% python3 -q
>>> import numpy as np
>>> import numpy.linalg as la
>>> np.set_printoptions(suppress=True, linewidth=160)
>>> other = np.array([[-4, 5], [5, 7], [1, -3], [-7, -4]])
>>> W2 = np.array([[-7, -7, -5, -5], [5, 2, -9, -4]])
>>> J = other @ W2
>>> print(J)
[[ 53  38 -25   0]
 [  0 -21 -88 -53]
 [-22 -13  22   7]
 [ 29  41  71  51]]
>>> rng = np.random.default_rng(94)
>>> idx = rng.permutation(4)
>>> print(idx)
[0 3 2 1]
>>> other = J[idx][:, idx]
>>> print(round(la.det(other), 2), round(la.det(J[idx]), 2))
0.0 0.0
>>> print(np.round(np.sort(np.abs(la.eigvals(other))), 2) + 0)
[ 0.    0.   31.78 73.22]
>>> print(J.sum(axis=0))
[ 60  45 -20   5]
>>> print(np.round(la.svd(J, compute_uv=False), 2) + 0)
[143.56  81.31   0.     0.  ]
>>> print(J - J[0])
[[  0   0   0   0]
 [-53 -59 -63 -53]
 [-75 -51  47   7]
 [-24   3  96  51]]
>>> other = np.array([[8, 6, 9], [2, 7, 9]])
>>> W2 = np.kron(other, J)
>>> print(round(float(la.norm(W2, 2)), 2), np.round(la.norm(other, 2) * la.norm(J, 2), 2))
2480.26 2480.26
>>> feats = np.load("test3.npy")
>>> print(feats)
[[1.   0.9  0.81 0.73 0.66 0.59 0.53 0.48]
 [0.9  1.   0.9  0.81 0.73 0.66 0.59 0.53]
 [0.81 0.9  1.   0.9  0.81 0.73 0.66 0.59]
 [0.73 0.81 0.9  1.   0.9  0.81 0.73 0.66]
 [0.66 0.73 0.81 0.9  1.   0.9  0.81 0.73]
 [0.59 0.66 0.73 0.81 0.9  1.   0.9  0.81]
 [0.53 0.59 0.66 0.73 0.81 0.9  1.   0.9 ]
 [0.48 0.53 0.59 0.66 0.73 0.81 0.9  1.  ]]
>>> other = la.inv(feats)
>>> print(np.round(feats @ other, 2) + 0)
[[1. 0. 0. 0. 0. 0. 0. 0.]
 [0. 1. 0. 0. 0. 0. 0. 0.]
 [0. 0. 1. 0. 0. 0. 0. 0.]
 [0. 0. 0. 1. 0. 0. 0. 0.]
 [0. 0. 0. 0. 1. 0. 0. 0.]
 [0. 0. 0. 0. 0. 1. 0. 0.]
 [0. 0. 0. 0. 0. 0. 1. 0.]
 [0. 0. 0. 0. 0. 0. 0. 1.]]
>>> print((np.abs(other) > 1e-9).astype(int))
[[1 1 1 1 1 1 1 1]
 [1 1 1 1 1 1 1 1]
 [1 1 1 1 1 1 1 1]
 [1 1 1 1 1 1 1 1]
 [1 1 1 1 1 1 1 1]
 [1 1 1 1 1 1 1 1]
 [1 1 1 1 1 1 1 1]
 [1 1 1 1 1 1 1 1]]
>>> print(np.round(la.det(feats) * other, 2) + 0)
[[0. 0. 0. 0. 0. 0. 0. 0.]
 [0. 0. 0. 0. 0. 0. 0. 0.]
 [0. 0. 0. 0. 0. 0. 0. 0.]
 [0. 0. 0. 0. 0. 0. 0. 0.]
 [0. 0. 0. 0. 0. 0. 0. 0.]
 [0. 0. 0. 0. 0. 0. 0. 0.]
 [0. 0. 0. 0. 0. 0. 0. 0.]
 [0. 0. 0. 0. 0. 0. 0. 0.]]
>>> x0 = np.array([2, 1, 0, 1, 2, 1, 1, 0])
>>> target = feats @ x0
>>> print(target.round(2))
[6.07 6.32 6.43 6.61 6.66 6.35 5.9  5.32]
>>> print(np.round(la.solve(feats, feats[:, 6]), 2) + 0)
[0. 0. 0. 0. 0. 0. 1. 0.]
>>> print(np.round(la.solve(feats.T, feats[3]), 2) + 0)
[0. 0. 0. 1. 0. 0. 0. 0.]
>>> print(np.round(la.solve(feats, target), 2) + 0)
[2. 1. 0. 1. 2. 1. 1. 0.]
>>> print(np.round(la.solve(feats, -1 * target), 2) + 0)
[-2. -1.  0. -1. -2. -1. -1.  0.]
>>> w, evecs = la.eigh(feats)
>>> x0 = np.array([-5, 3, 3, 3, -3, 4, -1, -5])
>>> print(round(float(x0 @ feats @ x0 / (x0 @ x0)), 2), round(float(w[0]), 2), round(w[-1], 2))
0.2 0.06 6.21
>>> print(np.round(evecs * np.maximum(w, 0) @ evecs.T, 2))
[[1.   0.9  0.81 0.73 0.66 0.59 0.53 0.48]
 [0.9  1.   0.9  0.81 0.73 0.66 0.59 0.53]
 [0.81 0.9  1.   0.9  0.81 0.73 0.66 0.59]
 [0.73 0.81 0.9  1.   0.9  0.81 0.73 0.66]
 [0.66 0.73 0.81 0.9  1.   0.9  0.81 0.73]
 [0.59 0.66 0.73 0.81 0.9  1.   0.9  0.81]
 [0.53 0.59 0.66 0.73 0.81 0.9  1.   0.9 ]
 [0.48 0.53 0.59 0.66 0.73 0.81 0.9  1.  ]]
>>> print(x0 @ feats @ x0)
20.44
>>> x0 = np.ones(8)
>>> for _ in range(5):
...     x0 = feats @ x0
...     x0 /= la.norm(x0)
...     print(round(x0 @ feats @ x0, 2))
... 
6.21
6.21
6.21
6.21
6.21
>>> print(np.round(la.eigvalsh(feats)[-1], 2))
6.21
>>> print(x0.round(2))
[0.32 0.35 0.37 0.37 0.37 0.37 0.35 0.32]
>>> K = np.loadtxt("case10.csv", delimiter=",")
>>> print(K)
[[1. 0. 1. 0.]
 [1. 1. 1. 1.]
 [1. 0. 1. 0.]
 [1. 1. 1. 1.]]
>>> U, sv, Vh = la.svd(K)
>>> print(sv.round(2) + 0)
[3.24 1.24 0.   0.  ]
>>> other = U[:, :2] @ np.diag(sv[:2]) @ Vh[:2]
>>> print(round(float(la.norm(K - other, 2)), 2), np.round(sv[2], 2))
0.0 0.0
>>> print(other.round(2) + 0)
[[1. 0. 1. 0.]
 [1. 1. 1. 1.]
 [1. 0. 1. 0.]
 [1. 1. 1. 1.]]
>>> U, sv, Vh = la.svd(K)
>>> evecs = Vh[:(sv > 1e-8).sum()]
>>> x0 = K[0] + -3 * K[2] + rng.integers(2) * np.eye(4)[3]
>>> print(x0)
[-2.  0. -2.  0.]
>>> print(round(la.norm(x0 - evecs.T @ evecs @ x0), 2))
0.0
>>> print(la.matrix_rank(np.vstack([K, x0])))
2
>>> A = np.array([[0, 0, -2, 0, 0], [0, 0, 0, 0, 0], [0, 0, 0, 0, 0], [0, 0, 0, -1, 0]])
>>> # looks like rank 2
>>> U, sv, Vh = la.svd(A)
>>> print(np.argmax(sv[:-1] / (sv[1:] + 1e-6)) + 1)
2
>>> other = U[:, :2] @ np.diag(sv[:2]) @ Vh[:2]
>>> print(round(float(la.norm(A - other) / la.norm(A)), 2))
0.0
>>> print(other)
[[ 0.  0. -2.  0.  0.]
 [ 0.  0.  0.  0.  0.]
 [ 0.  0.  0.  0.  0.]
 [ 0.  0.  0. -1.  0.]]
>>> print(np.abs(A - other).max())
0.0
>>> print(A.T @ A)
[[0 0 0 0 0]
 [0 0 0 0 0]
 [0 0 4 0 0]
 [0 0 0 1 0]
 [0 0 0 0 0]]
>>> print(np.argsort(-la.norm(A, axis=0).round(6), kind="stable")[:3])
[2 3 0]
>>> print(la.matrix_rank(A, rtol=0.1))
2
>>> print([round(float(x), 2) for x in la.svd(A, compute_uv=False)[:3]])
[2.0, 1.0, 0.0]
>>> print(np.abs(np.diag(la.qr(A)[1])) > 1e-9)
[False False False  True]
>>> other = np.array([[-3, 2, -1], [0, -1, 2], [2, -1, -2], [0, -2, 0], [1, 3, 0]])
>>> print(A @ other)
[[-4  2  4]
 [ 0  0  0]
 [ 0  0  0]
 [ 0  2  0]]
>>> print(np.einsum("ik,kj->ji", A, other))
[[-4  0  0  0]
 [ 2  0  0  2]
 [ 4  0  0  0]]
>>> print(np.einsum("ij->j", A))
[ 0  0 -2 -1  0]
>>> data = np.loadtxt("m.csv", delimiter=",")
>>> print(data)
[[  0.12  -9.14  -1.84  -4.68  -2.2   -3.25  -9.71  -3.23 -13.09]
 [-10.95  -4.83  -4.74   8.76  -4.34   6.66  -5.19  -0.41   8.2 ]
 [ -2.91  -5.18  -5.05   9.19  -0.75  -6.67  13.57  -5.     0.83]
 [  8.87   4.85  14.28   3.51  -1.67   0.78   4.51  -5.03  -5.69]
 [  8.76 -11.85  -4.8   -8.4    0.12  -1.1   -7.93  -3.66   3.44]
 [  7.01   1.57  -1.45   7.14   5.76   8.19  -0.43 -12.67   5.86]
 [ -5.66  11.18   4.47 -11.95  -0.76  -4.24   3.96  -2.55   6.28]
 [ -4.96   8.5   -5.4   -3.22  -0.97   5.91   1.53   0.06  15.01]
 [ -5.88   2.99  -8.56   3.4   -4.06  13.48   8.17  -0.53   2.54]
 [ -2.28  -4.18   1.39  -4.27  -3.85   9.75 -10.96   2.12 -11.07]]
>>> idx = rng.permutation(9)
>>> other = data[:, idx] * rng.choice([-1, 1], 9)
>>> print(other)
[[ -3.23   4.68 -13.09   9.14   9.71   3.25  -1.84   0.12   2.2 ]
 [ -0.41  -8.76   8.2    4.83   5.19  -6.66  -4.74 -10.95   4.34]
 [ -5.    -9.19   0.83   5.18 -13.57   6.67  -5.05  -2.91   0.75]
 [ -5.03  -3.51  -5.69  -4.85  -4.51  -0.78  14.28   8.87   1.67]
 [ -3.66   8.4    3.44  11.85   7.93   1.1   -4.8    8.76  -0.12]
 [-12.67  -7.14   5.86  -1.57   0.43  -8.19  -1.45   7.01  -5.76]
 [ -2.55  11.95   6.28 -11.18  -3.96   4.24   4.47  -5.66   0.76]
 [  0.06   3.22  15.01  -8.5   -1.53  -5.91  -5.4   -4.96   0.97]
 [ -0.53  -3.4    2.54  -2.99  -8.17 -13.48  -8.56  -5.88   4.06]
 [  2.12   4.27 -11.07   4.18  10.96  -9.75   1.39  -2.28   3.85]]
>>> U, _, Vh = la.svd(data.T @ other)
>>> print(idx)
[7 3 8 1 6 5 2 0 4]
>>> print(np.round(U @ Vh, 2) + 0)
[[ 0.  0.  0.  0.  0.  0.  0.  1.  0.]
 [ 0.  0.  0. -1.  0.  0.  0.  0.  0.]
 [ 0.  0.  0.  0.  0.  0.  1.  0.  0.]
 [ 0. -1.  0.  0.  0.  0.  0.  0.  0.]
 [ 0.  0.  0.  0.  0.  0.  0.  0. -1.]
 [ 0.  0.  0.  0.  0. -1.  0.  0.  0.]
 [ 0.  0.  0.  0. -1.  0.  0.  0.  0.]
 [ 1.  0.  0.  0.  0.  0.  0.  0.  0.]
 [ 0.  0.  1.  0.  0.  0.  0.  0.  0.]]
>>> print(np.round(la.lstsq(data, other)[0], 2) + 0)
[[ 0.  0.  0.  0.  0.  0.  0.  1.  0.]
 [ 0.  0.  0. -1.  0.  0.  0.  0.  0.]
 [ 0.  0.  0.  0.  0.  0.  1.  0.  0.]
 [ 0. -1.  0.  0.  0.  0.  0.  0.  0.]
 [ 0.  0.  0.  0.  0.  0.  0.  0. -1.]
 [ 0.  0.  0.  0.  0. -1.  0.  0.  0.]
 [ 0.  0.  0.  0. -1.  0.  0.  0.  0.]
 [ 1.  0.  0.  0.  0.  0.  0.  0.  0.]
 [ 0.  0.  1.  0.  0.  0.  0.  0.  0.]]
>>> proj = data @ la.solve(data.T @ data, data.T)
>>> print(np.round(np.diag(proj), 2))
[0.99 0.96 0.8  1.   1.   1.   0.98 0.72 0.85 0.71]
>>> print(np.round(proj @ data[:, 7], 2))
[ -3.23  -0.41  -5.    -5.03  -3.66 -12.67  -2.55   0.06  -0.53   2.12]
>>> print(np.round(np.trace(proj), 2))
9.0
>>> E = np.loadtxt("arr.csv", delimiter=",")
>>> print(E)
[[ -2.  -5. -13.  -9.   0.]
 [ -4. -10. -26. -18.   0.]
 [  0.   0.   0.   0.   0.]]
>>> x0 = np.array([-2, -3, -1, -1, 2, 0, 3, 1])
>>> target = feats @ x0
>>> b, lr = np.zeros(8), 1 / la.norm(feats, 2) ** 2
>>> for i in range(6):
...     b -= lr * feats.T @ (feats @ b - target)
...     if i % 2 == 0: print(i, round(la.norm(feats @ b - target), 2))
... 
0 4.48
2 4.25
4 4.03
>>> print(b.round(2))
[-0.42 -0.4  -0.31 -0.18 -0.04  0.08  0.17  0.21]
>>> print(E.sum(axis=1))
[-29. -58.   0.]
>>> print(E.mean(axis=0))
[ -2.  -5. -13.  -9.   0.]
>>> print(la.matrix_rank(E))
1
>>> print(np.diff(E, axis=0))
[[ -2.  -5. -13.  -9.   0.]
 [  4.  10.  26.  18.   0.]]
>>> print(np.round(la.svd(E, compute_uv=False), 2) + 0)
[37.35  0.    0.  ]
>>> print(np.count_nonzero(E))
8
>>> np.zeros(3, 5)
Traceback (most recent call last):
  File "<python-input-97>", line 1, in <module>
    np.zeros(3, 5)
    ~~~~~~~~^^^^^^
TypeError: Cannot interpret '5' as a data type
>>> print(np.unravel_index(np.abs(E).argmax(), E.shape))
(np.int64(1), np.int64(2))
>>> print(la.matrix_rank(E, rtol=0.1))
1
>>> print(la.cond(E) > 100)
True
>>> print(np.argsort(-la.norm(E, axis=0).round(6), kind="stable")[:3])
[2 3 1]
>>> print([round(float(x), 2) for x in la.svd(E, compute_uv=False)[:3]])
[37.35, 0.0, 0.0]
>>> U, sv, Vh = la.svd(E, full_matrices=False)
>>> print(sv.round(2) + 0)
[37.35  0.    0.  ]
>>> print((sv > 1e-8).sum())
1
>>> print(U.shape, sv.shape, Vh.shape)
(3, 3) (3,) (3, 5)
>>> print(np.round(U.T @ E @ Vh.T, 2) + 0)
[[37.35  0.    0.  ]
 [ 0.    0.    0.  ]
 [ 0.    0.    0.  ]]
>>> print(np.abs(U[:, 0]).round(6).argmax())
1
>>> print(np.cumsum(sv ** 2) / np.sum(sv ** 2))
[1. 1. 1.]
>>> print(np.round(sv / sv[0], 2) + 0)
[1. 0. 0.]
>>> M = np.array([[0, 0, 0, 0, 0, 0, 1, 0],
...     [0, 0, -3, 0, 0, 0, 0, 0],
...     [0, 0, 0, 0, 0, 4, 0, 0],
...     [0, 0, 0, 0, -4, 0, 0, 0],
...     [0, 0, 0, 0, 0, 0, 0, -2],
...     [0, 0, 0, -6, 0, 0, 0, 0],
...     [0, 7, 0, 0, 0, 0, 0, 0],
...     [-5, 0, 0, 0, 0, 0, 0, 0]])
>>> x0 = np.array([2, 3, 0, 3, 2, 2, 1, 1])
>>> target = M @ x0
>>> print(target)
[  1   0   8  -8  -2 -18  21 -10]
>>> print(np.round(la.solve(M, target), 2))
[ 2.  3. -0.  3.  2.  2.  1.  1.]
>>> print(np.round(la.solve(M, 4 * target), 2))
[ 8. 12. -0. 12.  8.  8.  4.  4.]
>>> print(np.round(la.solve(M, target + M[:, 6]), 2))
[ 2.  3. -0.  3.  2.  2.  2.  1.]
>>> print(np.round(la.solve(M, M[:, 2]), 2))
[-0.  0.  1. -0. -0.  0.  0. -0.]
>>> X = np.load("dump.npy")
>>> print(X)
[[-8  3  7 -7  3  5]
 [ 1  6 -3  2  2  1]
 [-9 -5  0 -5 -3  5]
 [-9 -1  1 -3 -7  8]
 [-3 -2 -9  5 -3 -4]
 [-2 -4 -3  4 -9  2]
 [ 9 -6  1  3 -4 -7]
 [-6 -9 -3 -9 -2  1]
 [ 6  0 -7  7 -2 -9]]
>>> other = X / np.sqrt((X ** 2).mean(axis=1, keepdims=True))
>>> print(other[5].round(2))
[-0.43 -0.86 -0.64  0.86 -1.93  0.43]
>>> proj = X @ la.solve(X.T @ X, X.T)
>>> print(np.round(la.eigvalsh(proj), 2) + 0)
[0. 0. 0. 1. 1. 1. 1. 1. 1.]
>>> print(np.allclose(proj @ proj, proj))
True
>>> print(np.round(proj @ X[:, 2], 2) + 0)
[ 7. -3.  0.  1. -9. -3.  1. -3. -7.]
